>>> import numpy as np
>>> np.set_printoptions(precision=2, suppress=True, linewidth=100, floatmode="fixed")
>>> def rd(a):
...     return np.round(a, 2) + 0
... 
>>> C = np.array([[4, -3, -5, 3, 4, -2, 4],
...     [-3, 5, -2, -2, 5, -1, 5],
...     [4, 2, 2, -5, 2, -2, -4],
...     [-5, -5, -5, 2, 0, -5, 4],
...     [-3, 2, 3, 3, -3, -3, 3],
...     [2, -1, 5, -1, -1, -1, 4],
...     [5, 0, 0, 5, 4, 2, -2]])
>>> rng = np.random.default_rng(53209)
>>> mat = (rng.random((16, 7)) < 0.25) @ C
>>> print(mat)
[[ -3   2   3   3  -3  -3   3]
 [  2  -1   5  -1  -1  -1   4]
 [ -3   2   3   3  -3  -3   3]
 [ -7   4  -2  -2   4 -11   8]
 [  0   0   0   0   0   0   0]
 [  0   0   0   0   0   0   0]
 [  2  -1   5  -1  -1  -1   4]
 [  6   4   5   3   3  -3  -3]
 [  0   0   0   0   0   0   0]
 [  2   2   3   8   1  -1   1]
 [  4   2   2  -5   2  -2  -4]
 [ -3   5  -2  -2   5  -1   5]
 [  2   5  -2   3   9   1   3]
 [ -4  -3 -12   3   9  -8  13]
 [  1  -1  -2   6   1  -5   7]
 [  5   0   0   5   4   2  -2]]
>>> Xs = mat - mat.mean(axis=0)
>>> V = np.linalg.svd(Xs)[2][:6]
>>> out = Xs - Xs @ V.T @ V
>>> print(rd(np.linalg.norm(out) / np.linalg.norm(Xs)))
0.05
>>> print(rd(np.diag(V.T @ V)))
[0.77 0.75 0.81 0.99 0.73 1.00 0.95]
>>> print(rd(np.cov(Xs @ V.T, rowvar=False)))
[[46.26  0.00  0.00  0.00  0.00  0.00]
 [ 0.00 17.10  0.00  0.00  0.00  0.00]
 [ 0.00  0.00 12.14  0.00  0.00  0.00]
 [ 0.00  0.00  0.00  7.03  0.00  0.00]
 [ 0.00  0.00  0.00  0.00  4.49  0.00]
 [ 0.00  0.00  0.00  0.00  0.00  3.29]]
>>> labels = mat[:, 3] > np.median(mat[:, 3])
>>> r0 = mat[labels].mean(axis=0) - mat[~labels].mean(axis=0)
>>> print(rd((((mat - mat.mean(axis=0)) @ r0 > 0) == labels).mean()))
0.88
>>> W0 = np.array([[-0.4, 0.7, -2.0, -1.1, 0.0, -0.9, -1.1, -0.8, -1.8],
...     [-0.7, 1.4, -0.4, 1.5, -0.8, -1.1, 0.1, 1.2, -1.8],
...     [0.5, 0.3, 0.6, -0.9, -0.6, -0.6, 0.3, 0.9, -1.3],
...     [0.1, 2.3, 1.7, 0.9, 0.5, 0.8, 0.0, 0.9, 0.2],
...     [-0.9, -1.4, 0.5, 0.0, -0.3, 0.5, -0.1, 2.0, -0.5],
...     [-0.3, -1.1, 0.9, -0.4, -0.4, -1.0, 0.1, 0.6, 1.0],
...     [-1.5, 0.7, -0.5, 0.8, -0.4, -0.3, 0.2, -1.0, 1.3]])
>>> W0[4] = W0[0] + 0.1 * rng.normal(size=9)
>>> print(rd(W0))
[[-0.40  0.70 -2.00 -1.10  0.00 -0.90 -1.10 -0.80 -1.80]
 [-0.70  1.40 -0.40  1.50 -0.80 -1.10  0.10  1.20 -1.80]
 [ 0.50  0.30  0.60 -0.90 -0.60 -0.60  0.30  0.90 -1.30]
 [ 0.10  2.30  1.70  0.90  0.50  0.80  0.00  0.90  0.20]
 [-0.36  0.56 -1.92 -1.12  0.04 -0.74 -1.09 -0.76 -1.78]
 [-0.30 -1.10  0.90 -0.40 -0.40 -1.00  0.10  0.60  1.00]
 [-1.50  0.70 -0.50  0.80 -0.40 -0.30  0.20 -1.00  1.30]]
>>> Uu, sv, Vt = np.linalg.svd(W0)
>>> print(np.argmax(sv[:-1] / (sv[1:] + 1e-6)) + 1)
6
>>> out = Uu[:, :6] @ np.diag(sv[:6]) @ Vt[:6]
>>> print(rd(np.abs(W0 - out).max()))
0.04
>>> print(np.linalg.matrix_rank(out))
6
>>> print(np.linalg.matrix_rank(W0, rtol=0.1))
6
>>> feats = np.load("dump.npy")
>>> print(feats)
[[ 0 -1 -2 -2  1  1]
 [ 1  0  0  0  0  2]
 [ 2  0  0  0 -2  1]
 [ 2  0  0  0 -3 -3]
 [-1  0  2  3  0  3]
 [-1 -2 -1  3 -3  0]]
>>> x = np.array([-5, 3, -2, -2, -4, -3])
>>> print(rd(np.linalg.eigvals(feats).real))
[0.00 0.00 0.00 0.00 0.00 0.00]
>>> print(rd(np.linalg.svd(feats, compute_uv=False)))
[5.94 5.94 3.41 3.41 0.25 0.25]
>>> print(rd(np.linalg.det(feats)))
25.0
>>> q = np.linalg.solve(np.eye(6) - feats, np.eye(6) + feats)
>>> print(rd(q @ q.T))
[[1.00 0.00 0.00 0.00 0.00 0.00]
 [0.00 1.00 0.00 0.00 0.00 0.00]
 [0.00 0.00 1.00 0.00 0.00 0.00]
 [0.00 0.00 0.00 1.00 0.00 0.00]
 [0.00 0.00 0.00 0.00 1.00 0.00]
 [0.00 0.00 0.00 0.00 0.00 1.00]]
>>> print(rd(np.linalg.det(q)))
1.0
>>> X = np.loadtxt("w.csv", delimiter=",")
>>> print(X)
[[4.00 3.00 0.00 0.00]
 [3.00 4.00 0.00 0.00]
 [0.00 0.00 4.00 3.00]
 [0.00 0.00 3.00 4.00]]
>>> x = np.array([-2, 0, -3, -3])
>>> rhs = X @ x
>>> c, lr = np.zeros(4), 1 / np.linalg.norm(X, 2) ** 2
>>> for i in range(12):
...     c -= lr * X.T @ (X @ c - rhs)
...     if i % 2 == 0: print(i, round(np.linalg.norm(X @ c - rhs), 2))
... 
0 1.39
2 1.33
4 1.28
6 1.22
8 1.17
10 1.13
>>> print(rd(np.linalg.cond(X)))
7.0
